>>> import numpy as np
>>> np.set_printoptions(precision=2, suppress=True, linewidth=200)
>>> tidy = lambda a: np.round(a, 2) + 0
>>> A = np.load("mat.npy")
>>> A
array([[-61.63,  58.53,  59.78],
       [-58.79,  60.28,  59.69],
       [-61.6 ,  61.09,  59.  ],
       [-58.38,  58.71,  58.45],
       [-58.36,  61.23,  59.99],
       [-61.05,  60.35,  62.05],
       [-60.84,  61.05,  59.45],
       [-60.67,  61.03,  61.  ],
       [-60.27,  59.38,  60.34],
       [-62.3 ,  60.32,  61.66],
       [-60.27,  60.63,  59.67],
       [-58.68,  59.72,  60.93],
       [-60.73,  57.75,  61.82],
       [-60.64,  59.75,  59.25],
       [-62.36,  59.57,  60.09],
       [-60.  ,  57.59,  60.1 ],
       [-58.76,  60.55,  59.66],
       [-59.52,  58.42,  59.22],
       [-60.7 ,  57.72,  59.49],
       [-61.02,  58.56,  60.16],
       [-58.82,  59.58,  61.04]])
>>> Y = np.c_[A[:, :2] @ np.array([[-3, -2], [-1, 3]]), np.array([2, 0, 1, 0, 0, 2, 0, 1, 2, 2, 2, 2, 2, 1, 2, 1, 1, 2, 1, 0, 1])]
>>> tidy(Y)
array([[126.36, 298.85,   2.  ],
       [116.09, 298.42,   0.  ],
       [123.71, 306.47,   1.  ],
       [116.43, 292.89,   0.  ],
       [113.85, 300.41,   0.  ],
       [122.8 , 303.15,   2.  ],
       [121.47, 304.83,   0.  ],
       [120.98, 304.43,   1.  ],
       [121.43, 298.68,   2.  ],
       [126.58, 305.56,   2.  ],
       [120.18, 302.43,   2.  ],
       [116.32, 296.52,   2.  ],
       [124.44, 294.71,   2.  ],
       [122.17, 300.53,   1.  ],
       [127.51, 303.43,   2.  ],
       [122.41, 292.77,   1.  ],
       [115.73, 299.17,   1.  ],
       [120.14, 294.3 ,   2.  ],
       [124.38, 294.56,   1.  ],
       [124.5 , 297.72,   0.  ],
       [116.88, 296.38,   1.  ]])
>>> np.linalg.matrix_rank(Y)
np.int64(3)
>>> tidy(np.linalg.lstsq(A, Y[:, 0])[0])
array([-3., -1.,  0.])
>>> np.linalg.matrix_rank(np.c_[A, Y])
np.int64(4)
>>> cen = (A - A.mean(axis=0)) / A.std(axis=0)
>>> np.argwhere(np.abs(cen) > 2)
array([[5, 2]])
>>> tidy(cen.std(axis=0))
array([1., 1., 1.])
>>> b = np.linalg.lstsq(np.delete(cen, 1, axis=1), cen[:, 1])[0]
>>> tidy(b)
array([0.05, 0.04])
>>> rng = np.random.default_rng(15425)
>>> z = rng.permutation(3)
>>> Y = A[:, z] * rng.choice([-1, 1], 3)
>>> Y
array([[-58.53,  59.78, -61.63],
       [-60.28,  59.69, -58.79],
       [-61.09,  59.  , -61.6 ],
       [-58.71,  58.45, -58.38],
       [-61.23,  59.99, -58.36],
       [-60.35,  62.05, -61.05],
       [-61.05,  59.45, -60.84],
       [-61.03,  61.  , -60.67],
       [-59.38,  60.34, -60.27],
       [-60.32,  61.66, -62.3 ],
       [-60.63,  59.67, -60.27],
       [-59.72,  60.93, -58.68],
       [-57.75,  61.82, -60.73],
       [-59.75,  59.25, -60.64],
       [-59.57,  60.09, -62.36],
       [-57.59,  60.1 , -60.  ],
       [-60.55,  59.66, -58.76],
       [-58.42,  59.22, -59.52],
       [-57.72,  59.49, -60.7 ],
       [-58.56,  60.16, -61.02],
       [-59.58,  61.04, -58.82]])
>>> left, _, Vh = np.linalg.svd(A.T @ Y)
>>> tidy(left @ Vh)
array([[ 0.,  0.,  1.],
       [-1.,  0.,  0.],
       [ 0.,  1.,  0.]])
>>> tidy(Y[18] @ Y[12])
np.float64(10697.31)
>>> tidy(np.linalg.norm(Y, "nuc"))
np.float64(486.02)
>>> tidy(np.linalg.norm(Y, axis=0))
array([273.22, 275.61, 276.19])
>>> tidy(np.linalg.norm(Y[18] - Y[12]))
np.float64(2.33)
>>> W0 = np.loadtxt("arr.csv", delimiter=",")
>>> W0
array([[1., 9., 0., 0., 0., 0.],
       [0., 1., 0., 0., 0., 0.],
       [6., 1., 0., 0., 0., 0.],
       [0., 0., 1., 9., 0., 0.],
       [0., 0., 0., 1., 0., 0.],
       [0., 0., 6., 1., 0., 0.],
       [0., 0., 0., 0., 1., 9.],
       [0., 0., 0., 0., 0., 1.],
       [0., 0., 0., 0., 6., 1.]])
>>> W = np.array([[7, -5], [-3, -6], [-9, 6], [5, -5], [6, 0], [-9, -1]])
>>> b = np.array([0, 1])
>>> act = np.maximum(W0 @ W + b, 0)
>>> act
array([[ 0.,  0.],
       [ 0.,  0.],
       [39.,  0.],
       [36.,  0.],
       [ 5.,  0.],
       [ 0., 32.],
       [ 0.,  0.],
       [ 0.,  0.],
       [27.,  0.]])
>>> np.linalg.matrix_rank(act)
np.int64(2)
>>> (act > 0).astype(int)
array([[0, 0],
       [0, 0],
       [1, 0],
       [1, 0],
       [1, 0],
       [0, 1],
       [0, 0],
       [0, 0],
       [1, 0]])
>>> cent = np.array([[4, 7], [4, 9]])
>>> (act @ cent).round(6).argmax(axis=1)
array([0, 0, 1, 1, 1, 1, 0, 0, 1])
>>> q, r_ = np.linalg.qr(act)
>>> q.T @ q
array([[1., 0.],
       [0., 1.]])
>>> np.trace(q @ q.T)
np.float64(2.0)
>>> np.allclose(r_.T @ r_, act.T @ act)
True
>>> q @ r_
array([[ 0.,  0.],
       [ 0.,  0.],
       [39.,  0.],
       [36.,  0.],
       [ 5.,  0.],
       [ 0., 32.],
       [ 0.,  0.],
       [ 0.,  0.],
       [27.,  0.]])
>>> tidy(r_)
array([[-59.76,   0.  ],
       [  0.  , -32.  ]])
>>> feats = np.load("test11.npy")
>>> feats
array([[ 0.01,  4.51, -1.07],
       [ 0.13, -0.89,  0.31],
       [ 0.01, -0.17, -0.01],
       [-0.13,  1.99, -0.26],
       [ 0.  , -1.44,  0.21],
       [ 0.04,  0.96, -0.19],
       [ 0.14,  1.91, -0.28],
       [ 0.05, -1.05,  0.03],
       [ 0.01,  2.75, -0.61],
       [ 0.  ,  0.98,  0.01],
       [-0.01,  2.28, -0.53],
       [ 0.15,  1.64, -0.2 ],
       [ 0.26,  0.05, -0.03],
       [-0.08, -0.35,  0.18],
       [-0.1 ,  2.1 , -0.33],
       [-0.05, -2.56,  0.57]])
>>> f = np.array([1, 0])
>>> np.array([np.convolve(row, f, "same") for row in feats])
array([[ 0.01,  4.51, -1.07],
       [ 0.13, -0.89,  0.31],
       [ 0.01, -0.17, -0.01],
       [-0.13,  1.99, -0.26],
       [ 0.  , -1.44,  0.21],
       [ 0.04,  0.96, -0.19],
       [ 0.14,  1.91, -0.28],
       [ 0.05, -1.05,  0.03],
       [ 0.01,  2.75, -0.61],
       [ 0.  ,  0.98,  0.01],
       [-0.01,  2.28, -0.53],
       [ 0.15,  1.64, -0.2 ],
       [ 0.26,  0.05, -0.03],
       [-0.08, -0.35,  0.18],
       [-0.1 ,  2.1 , -0.33],
       [-0.05, -2.56,  0.57]])
>>> tidy(np.correlate(feats[5], feats[3], "full"))
array([-0.01, -0.17,  1.95, -0.5 ,  0.02])
